$ python -q
>>> import numpy as np
>>> np.set_printoptions(precision=2, suppress=True, linewidth=160)
>>> def rnd(a):
...     return np.round(a, 2) + 0
... 
>>> mat = np.loadtxt("case15.csv", delimiter=",")
>>> mat
array([[-1.06,  1.58,  1.44, -3.72,  3.54,  3.5 , -0.22,  6.14,  1.98, -3.74],
       [-0.19,  3.67, -3.04,  1.87, -5.1 , -1.74,  1.15, -4.59,  4.65,  0.81],
       [-2.14,  4.26,  4.21, -0.57,  0.28,  3.39,  4.89, -2.07,  2.5 , -3.63],
       [ 2.2 , -1.08, -1.79, -4.04, -4.06, -1.49, -4.92, -5.14,  1.6 , -1.61],
       [-3.53, -0.09,  0.28,  1.9 , -5.42, -1.09, -3.71,  5.31,  2.83, -1.81],
       [-5.68, -2.55,  1.42, -2.97,  0.48, -5.52,  2.13, -1.  ,  3.76,  0.14],
       [-2.29, -0.53, -0.98, -0.54,  4.94, -6.79, -3.97,  1.38, -2.21,  0.32],
       [-5.19, -0.51,  0.31,  3.85, -1.05, -2.24,  4.17, -4.5 , -0.23,  3.75],
       [ 0.31, -1.65, -3.44,  0.73, -5.54, -1.83,  2.75, -2.27, -0.16,  6.17],
       [-0.1 , -1.31,  6.4 , -1.47,  1.36, -3.58, -0.65,  4.29, -4.65, -0.22],
       [-2.02, -4.46,  3.75,  0.35, -5.  , -0.28,  1.49,  2.19, -2.01, -5.07],
       [ 0.6 , -5.  ,  1.08,  0.41,  0.35, -1.78, -2.23, -6.2 ,  3.54,  3.75],
       [-1.1 , -4.31,  0.55,  0.33, -1.57, -4.17,  7.38,  0.54,  0.99,  2.07],
       [ 1.37, -2.35,  0.05,  0.88,  1.99, -5.61,  1.66, -3.88, -6.03, -1.51],
       [ 1.49,  0.58,  0.09, -0.93,  7.67, -3.09,  3.18, -1.93,  1.69,  3.38],
       [ 0.91,  1.54, -4.39, -5.07,  2.54,  0.55, -0.21,  1.89, -4.34,  4.75],
       [ 2.35,  1.15, -5.96, -4.5 , -2.39,  5.41,  0.15,  1.33,  0.57, -0.54],
       [ 1.91, -0.07,  1.16, -5.94, -1.89,  1.29, -0.75, -0.21,  2.15,  7.02],
       [ 5.51, -3.42,  3.24,  2.28,  4.45,  2.42,  2.91, -0.89,  2.35,  1.36],
       [ 3.74,  3.76,  1.69, -0.18, -1.93, -4.23,  5.77, -2.36, -2.92, -0.19],
       [-1.82, -2.28,  1.68, -7.64,  0.08, -2.94,  1.54, -4.23, -1.09,  0.44],
       [ 5.19, -0.04,  1.08, -2.74, -3.89, -2.04, -1.31, -5.34, -3.46,  1.67],
       [-2.45,  3.58,  4.72,  0.6 , -4.69, -1.48,  4.48, -2.64,  2.25,  1.48],
       [ 0.78, -6.27,  0.31,  0.15,  2.72, -2.23, -5.  , -3.67,  1.83,  2.41]])
>>> Xc = mat - mat.mean(axis=0)
>>> V = np.linalg.svd(Xc)[2][:9]
>>> B = Xc - Xc @ V.T @ V
>>> rnd((Xc @ V.T).std(axis=0))
array([4.05, 3.98, 3.83, 3.36, 3.08, 2.75, 2.44, 2.33, 1.96])
>>> rnd(B.std(axis=0))
array([0.72, 0.02, 0.16, 0.26, 0.12, 0.82, 0.25, 0.43, 0.7 , 0.25])
>>> np.linalg.norm(B, axis=1).round(6).argmax()
np.int64(7)
>>> m1 = np.loadtxt("sample15.csv", delimiter=",")
>>> rnd(m1)
array([[ 0.26, -0.06,  0.38,  0.25,  0.48, -0.49,  0.05, -0.01,  0.14,  0.3 ,  0.25, -0.25, -0.1 ],
       [ 0.  ,  0.08,  0.22, -0.53,  0.1 ,  0.37, -0.08, -0.45, -0.26,  0.18,  0.25, -0.33, -0.19],
       [-0.57, -0.26,  0.08,  0.22, -0.18,  0.05,  0.06,  0.13, -0.2 ,  0.49, -0.09, -0.37,  0.28],
       [ 0.04,  0.12, -0.57,  0.18, -0.18, -0.09,  0.04, -0.06,  0.06, -0.21,  0.52, -0.51,  0.01],
       [ 0.19,  0.14, -0.17, -0.06,  0.1 ,  0.25, -0.7 ,  0.39,  0.22,  0.36,  0.04, -0.05,  0.08],
       [ 0.04, -0.15,  0.14,  0.22, -0.01,  0.61,  0.41,  0.11,  0.47,  0.12,  0.29,  0.12, -0.16],
       [-0.23,  0.21,  0.12,  0.12,  0.13,  0.07,  0.  ,  0.55, -0.46, -0.18,  0.15, -0.01, -0.54],
       [-0.08,  0.06,  0.29,  0.12, -0.15,  0.07, -0.19, -0.06,  0.38, -0.35, -0.46, -0.52, -0.26],
       [-0.57,  0.57,  0.21, -0.02,  0.02, -0.14, -0.12, -0.14,  0.32, -0.04,  0.28,  0.23,  0.16],
       [ 0.04, -0.35,  0.34, -0.44, -0.47, -0.25, -0.08,  0.35,  0.13, -0.15,  0.35, -0.01,  0.07],
       [-0.23, -0.43,  0.03,  0.02,  0.54,  0.19, -0.22,  0.  , -0.03, -0.49,  0.15, -0.03,  0.34],
       [-0.23, -0.43, -0.14,  0.21, -0.13, -0.13, -0.39, -0.36,  0.06,  0.11,  0.13,  0.28, -0.52],
       [-0.3 , -0.12, -0.39, -0.5 ,  0.33, -0.19,  0.26,  0.19,  0.34,  0.13, -0.18, -0.09, -0.26]])
>>> rng = np.random.default_rng(272385)
>>> lab = rng.permutation(13)
>>> B = m1[:, lab] * rng.choice([-1, 1], 13)
>>> rnd(B)
array([[-0.49,  0.25, -0.05,  0.3 ,  0.48, -0.25,  0.26, -0.01, -0.06, -0.1 ,  0.14,  0.25, -0.38],
       [ 0.37,  0.33,  0.08,  0.18,  0.1 ,  0.53,  0.  , -0.45,  0.08, -0.19, -0.26,  0.25, -0.22],
       [ 0.05,  0.37, -0.06,  0.49, -0.18, -0.22, -0.57,  0.13, -0.26,  0.28, -0.2 , -0.09, -0.08],
       [-0.09,  0.51, -0.04, -0.21, -0.18, -0.18,  0.04, -0.06,  0.12,  0.01,  0.06,  0.52,  0.57],
       [ 0.25,  0.05,  0.7 ,  0.36,  0.1 ,  0.06,  0.19,  0.39,  0.14,  0.08,  0.22,  0.04,  0.17],
       [ 0.61, -0.12, -0.41,  0.12, -0.01, -0.22,  0.04,  0.11, -0.15, -0.16,  0.47,  0.29, -0.14],
       [ 0.07,  0.01,  0.  , -0.18,  0.13, -0.12, -0.23,  0.55,  0.21, -0.54, -0.46,  0.15, -0.12],
       [ 0.07,  0.52,  0.19, -0.35, -0.15, -0.12, -0.08, -0.06,  0.06, -0.26,  0.38, -0.46, -0.29],
       [-0.14, -0.23,  0.12, -0.04,  0.02,  0.02, -0.57, -0.14,  0.57,  0.16,  0.32,  0.28, -0.21],
       [-0.25,  0.01,  0.08, -0.15, -0.47,  0.44,  0.04,  0.35, -0.35,  0.07,  0.13,  0.35, -0.34],
       [ 0.19,  0.03,  0.22, -0.49,  0.54, -0.02, -0.23,  0.  , -0.43,  0.34, -0.03,  0.15, -0.03],
       [-0.13, -0.28,  0.39,  0.11, -0.13, -0.21, -0.23, -0.36, -0.43, -0.52,  0.06,  0.13,  0.14],
       [-0.19,  0.09, -0.26,  0.13,  0.33,  0.5 , -0.3 ,  0.19, -0.12, -0.26,  0.34, -0.18,  0.39]])
>>> Uu, _, Vt = np.linalg.svd(m1.T @ B)
>>> lab
array([ 5, 11,  6,  9,  4,  3,  0,  7,  1, 12,  8, 10,  2])
